% python3 -q
>>> import numpy as np
>>> from numpy import linalg as LA
>>> np.set_printoptions(precision=1, suppress=True, linewidth=140, floatmode="fixed")
>>> F = np.loadtxt("mat.csv", delimiter=",")
>>> F
array([[ 1.0, -1.0, -1.0,  0.0],
       [ 0.0,  1.0, -1.0, -1.0],
       [-1.0,  0.0,  1.0, -1.0],
       [-1.0, -1.0,  0.0,  1.0]])
>>> rng = np.random.default_rng(1835)
>>> M2 = F + rng.integers(-2, 3, (4, 2)) @ rng.integers(-2, 3, (2, 4))
>>> M2
array([[ 4.0,  0.0, -4.0,  1.0],
       [ 0.0,  1.0, -1.0, -1.0],
       [ 5.0,  2.0, -5.0,  1.0],
       [-1.0, -1.0,  0.0,  1.0]])
>>> LA.matrix_rank(M2 - F, tol=1e-8)
np.int64(1)
>>> print(M2 - F)
[[ 3.0  1.0 -3.0  1.0]
 [ 0.0  0.0  0.0  0.0]
 [ 6.0  2.0 -6.0  2.0]
 [ 0.0  0.0  0.0  0.0]]
>>> O, vecs = LA.qr(M2[:, :1])[0], LA.qr(M2[:, 1:])[0]
>>> sig = LA.svd(O.T @ vecs, compute_uv=False)
>>> np.degrees(np.arccos(sig.clip(0, 1)))
array([12.0])
>>> arr = np.loadtxt("layer6.csv", delimiter=",")
>>> print(arr)
[[-16.1   6.5   7.1   7.0]
 [ 14.5  -9.8   4.6   8.6]
 [  4.2   1.8 -11.9 -15.4]
 [ -5.4   6.7 -10.3 -14.8]
 [ -8.2   0.5  11.4  14.2]
 [ -4.0   6.1 -10.8 -15.2]
 [-11.1   2.5  10.6  12.6]
 [-10.9   8.8  -7.6 -12.0]
 [  6.9   0.3 -11.7 -14.7]
 [ -0.4   4.3 -11.6 -15.7]
 [-17.1   9.8  -0.6  -3.5]
 [ -6.5  -0.5  11.7  14.8]
 [  9.4  -1.3 -11.2 -13.6]
 [-11.1   2.5  10.6  12.6]
 [-17.4   9.6   0.3  -2.3]]
>>> # null space of dimension 2
>>> Uu, sig, vt = LA.svd(arr)
>>> sig.round(1) + 0
array([62.6, 45.6,  0.0,  0.0])
>>> M2 = Uu[:, :2] @ np.diag(sig[:2]) @ vt[:2]
>>> np.round(LA.norm(arr - M2, 2), 1), np.round(sig[2], 1)
(np.float64(0.0), np.float64(0.0))
>>> print(LA.matrix_rank(M2))
2
>>> np.round(np.abs(arr - M2).max(), 1)
np.float64(0.0)
>>> LA.matrix_rank(arr, rtol=0.05)
np.int64(2)
>>> round(LA.norm(arr) ** 2 / LA.norm(arr, 2) ** 2, 1)
np.float64(1.5)
>>> LA.norm(arr, axis=1).argmax()
np.int64(0)
>>> print(arr.reshape(2, -1))
[[-16.1   6.5   7.1   7.0  14.5  -9.8   4.6   8.6   4.2   1.8 -11.9 -15.4  -5.4   6.7 -10.3 -14.8  -8.2   0.5  11.4  14.2  -4.0   6.1
  -10.8 -15.2 -11.1   2.5  10.6  12.6 -10.9   8.8]
 [ -7.6 -12.0   6.9   0.3 -11.7 -14.7  -0.4   4.3 -11.6 -15.7 -17.1   9.8  -0.6  -3.5  -6.5  -0.5  11.7  14.8   9.4  -1.3 -11.2 -13.6
  -11.1   2.5  10.6  12.6 -17.4   9.6   0.3  -2.3]]
>>> arr.ravel(order="F")
array([-16.1,  14.5,   4.2,  -5.4,  -8.2,  -4.0, -11.1, -10.9,   6.9,  -0.4, -17.1,  -6.5,   9.4, -11.1, -17.4,   6.5,  -9.8,   1.8,   6.7,
         0.5,   6.1,   2.5,   8.8,   0.3,   4.3,   9.8,  -0.5,  -1.3,   2.5,   9.6,   7.1,   4.6, -11.9, -10.3,  11.4, -10.8,  10.6,  -7.6,
       -11.7, -11.6,  -0.6,  11.7, -11.2,  10.6,   0.3,   7.0,   8.6, -15.4, -14.8,  14.2, -15.2,  12.6, -12.0, -14.7, -15.7,  -3.5,  14.8,
       -13.6,  12.6,  -2.3])
>>> T = arr.reshape(15, 2, -1)
>>> T.transpose(1, 0, 2)
array([[[-16.1,   6.5],
        [ 14.5,  -9.8],
        [  4.2,   1.8],
        [ -5.4,   6.7],
        [ -8.2,   0.5],
        [ -4.0,   6.1],
        [-11.1,   2.5],
        [-10.9,   8.8],
        [  6.9,   0.3],
        [ -0.4,   4.3],
        [-17.1,   9.8],
        [ -6.5,  -0.5],
        [  9.4,  -1.3],
        [-11.1,   2.5],
        [-17.4,   9.6]],

       [[  7.1,   7.0],
        [  4.6,   8.6],
        [-11.9, -15.4],
        [-10.3, -14.8],
        [ 11.4,  14.2],
        [-10.8, -15.2],
        [ 10.6,  12.6],
        [ -7.6, -12.0],
        [-11.7, -14.7],
        [-11.6, -15.7],
        [ -0.6,  -3.5],
        [ 11.7,  14.8],
        [-11.2, -13.6],
        [ 10.6,  12.6],
        [  0.3,  -2.3]]])
>>> np.einsum("ihd,jhd->hij", T, T).shape
(2, 15, 15)
>>> np.swapaxes(T, 1, 2)[12]
array([[  9.4, -11.2],
       [ -1.3, -13.6]])
>>> vec = np.array([3, 8, 4, 2])
>>> np.sign((arr @ vec).round(6))
array([ 1.0,  1.0, -1.0, -1.0,  1.0, -1.0,  1.0, -1.0, -1.0, -1.0,  1.0,  1.0, -1.0,  1.0,  1.0])
>>> print(arr @ np.ones(4))
[  4.6  17.9 -21.2 -23.8  18.0 -23.9  14.5 -21.7 -19.2 -23.4 -11.4  19.5 -16.7  14.6  -9.7]
>>> np.einsum("ij,j->i", arr, vec)
array([ 46.3,   0.8, -50.9, -33.5,  53.9, -37.0,  54.0, -16.6, -53.2, -44.2,  17.7,  53.0, -54.2,  54.0,  21.6])
>>> (arr * vec).sum(axis=1)
array([ 46.3,   0.8, -50.9, -33.5,  53.9, -37.0,  54.0, -16.6, -53.2, -44.2,  17.7,  53.0, -54.2,  54.0,  21.6])
>>> print(LA.norm(arr @ vec) <= LA.norm(arr, 2) * LA.norm(vec) + 1e-9)
True
>>> Z = np.array([[0, 2, 2, 1], [1, 1, 2, 1]])
>>> K = rng.normal(size=(25, 2)) @ Z + np.array([-3, 0, 3, 1])
>>> print(K.round(1) + 0)
[[-4.9 -3.9 -2.8 -1.9]
 [-3.9 -0.4  1.7  0.4]
 [-4.9 -4.1 -3.1 -2.0]
 [-2.9 -2.9  0.2 -0.4]
 [-2.7  3.6  6.9  3.0]
 [-1.6  2.7  7.1  3.0]
 [-4.3 -0.1  1.6  0.3]
 [-3.5 -1.7  0.8 -0.1]
 [-1.4  0.5  5.1  2.1]
 [-3.3 -4.4 -1.6 -1.3]
 [-3.0  1.5  4.5  1.7]
 [-2.7 -0.4  2.9  1.0]
 [-2.7  3.9  7.2  3.1]
 [-3.1 -1.2  1.7  0.4]
 [-2.2 -0.5  3.3  1.2]
 [-4.0 -0.8  1.2  0.1]
 [-3.9 -0.1  2.0  0.5]
 [-3.0  1.3  4.3  1.6]
 [-1.6  0.6  4.9  2.0]
 [-2.3  4.0  7.8  3.4]
 [-2.3  2.2  5.9  2.5]
 [-2.7  0.6  3.9  1.5]
 [-3.3 -0.1  2.6  0.8]
 [-4.1  0.5  2.4  0.7]
 [-3.5 -1.5  1.0  0.0]]
>>> # null space of dimension 1
>>> np.abs(np.diag(LA.qr(K)[1])) > 1e-9
array([ True,  True,  True, False])
>>> print(np.round(K @ LA.pinv(K) @ K, 1) + 0)
[[-4.9 -3.9 -2.8 -1.9]
 [-3.9 -0.4  1.7  0.4]
 [-4.9 -4.1 -3.1 -2.0]
 [-2.9 -2.9  0.2 -0.4]
 [-2.7  3.6  6.9  3.0]
 [-1.6  2.7  7.1  3.0]
 [-4.3 -0.1  1.6  0.3]
 [-3.5 -1.7  0.8 -0.1]
 [-1.4  0.5  5.1  2.1]
 [-3.3 -4.4 -1.6 -1.3]
 [-3.0  1.5  4.5  1.7]
 [-2.7 -0.4  2.9  1.0]
 [-2.7  3.9  7.2  3.1]
 [-3.1 -1.2  1.7  0.4]
 [-2.2 -0.5  3.3  1.2]
 [-4.0 -0.8  1.2  0.1]
 [-3.9 -0.1  2.0  0.5]
 [-3.0  1.3  4.3  1.6]
 [-1.6  0.6  4.9  2.0]
 [-2.3  4.0  7.8  3.4]
 [-2.3  2.2  5.9  2.5]
 [-2.7  0.6  3.9  1.5]
 [-3.3 -0.1  2.6  0.8]
 [-4.1  0.5  2.4  0.7]
 [-3.5 -1.5  1.0  0.0]]
>>> m1 = np.array([[3, 0, 1, 0], [2, 3, 1, 0], [3, 1, 0, 2], [2, 0, 2, 1]])
>>> m1[2] = m1[0]
>>> m1
array([[3, 0, 1, 0],
       [2, 3, 1, 0],
       [3, 0, 1, 0],
       [2, 0, 2, 1]])
>>> # looks like rank 3
>>> th = np.radians(90)
>>> Rm = np.eye(4)
>>> Rm[2, 2] = Rm[3, 3] = np.cos(th)
>>> Rm[2, 3], Rm[3, 2] = -np.sin(th), np.sin(th)
>>> Rm.round(1) + 0
array([[ 1.0,  0.0,  0.0,  0.0],
       [ 0.0,  1.0,  0.0,  0.0],
       [ 0.0,  0.0,  0.0, -1.0],
       [ 0.0,  0.0,  1.0,  0.0]])
>>> M2 = m1 @ Rm.T
>>> M2.round(1) + 0
array([[ 3.0,  0.0,  0.0,  1.0],
       [ 2.0,  3.0,  0.0,  1.0],
       [ 3.0,  0.0,  0.0,  1.0],
       [ 2.0,  0.0, -1.0,  2.0]])
>>> np.allclose(m1 @ m1.T, M2 @ M2.T)
True
>>> np.round(LA.svd(m1, compute_uv=False), 1) + 0, np.round(LA.svd(M2, compute_uv=False), 1) + 0
(array([5.8, 2.7, 1.4, 0.0]), array([5.8, 2.7, 1.4, 0.0]))
>>> print(np.abs(M2 - m1).max(axis=0))
[0.0 0.0 3.0 1.0]
>>> proj = np.triu(np.array([[-3, 2, 1, 0], [5, -4, 2, 4], [-4, 5, -1, -2], [3, 4, -2, -4]]), 1) + np.eye(4)
>>> M2 = proj @ m1 @ LA.inv(proj)
>>> M2
array([[ 10.0, -14.0,  22.0, 100.0],
       [ 16.0, -29.0,  53.0, 226.0],
       [ -1.0,   2.0,  -6.0, -22.0],
       [  2.0,  -4.0,   8.0,  33.0]])
>>> round(LA.det(M2), 1)
np.float64(-0.0)
>>> LA.matrix_rank(M2)
np.int64(3)
>>> A = rng.normal(size=(16, 4)) + 5 * np.array([2, 1, -1, 2])
>>> print(A)
[[ 9.0  4.8 -5.9 10.6]
 [12.2  2.7 -3.1 10.8]
 [11.6  5.1 -6.2  9.2]
 [ 9.8  6.1 -5.0 10.3]
 [10.5  6.0 -6.0  9.1]
 [10.2  4.1 -5.3  9.5]
 [ 8.9  3.9 -4.3 10.1]
 [ 9.7  3.0 -4.0  9.5]
 [ 8.3  5.4 -6.3  8.6]
 [10.0  7.9 -5.4  9.5]
 [10.1  6.2 -4.6  9.9]
 [ 9.7  5.7 -5.5 10.2]
 [10.3  3.6 -3.3 11.8]
 [10.6  3.9 -5.5 11.9]
 [ 9.6  8.5 -5.8  9.9]
 [ 9.6  4.4 -5.8  9.4]]
>>> cov = np.cov(A, rowvar=False)
>>> LA.eigvalsh(cov)[::-1]
array([3.3, 1.0, 0.7, 0.4])
>>> round(float(np.corrcoef(A[:, 2], A[:, 1])[0, 1]), 1)
-0.5
>>> np.polyfit(A[:, 2], A[:, 1], 1)
array([-0.9,  0.5])
>>> Ac = (A - A.mean(axis=0)) / A.std(axis=0)
>>> Ac.std(axis=0)
array([1.0, 1.0, 1.0, 1.0])
>>> c = LA.lstsq(np.delete(Ac, 0, axis=1), Ac[:, 0])[0]
>>> np.abs(c).argmax()
np.int64(1)
>>> Ac = A - A.mean(axis=0)
>>> vecs = LA.svd(Ac)[2][:1]
>>> M2 = Ac - Ac @ vecs.T @ vecs
>>> print(LA.norm(M2, axis=1).round(6).argmax())
8
>>> round(LA.norm(M2) / LA.norm(Ac), 1)
np.float64(0.6)
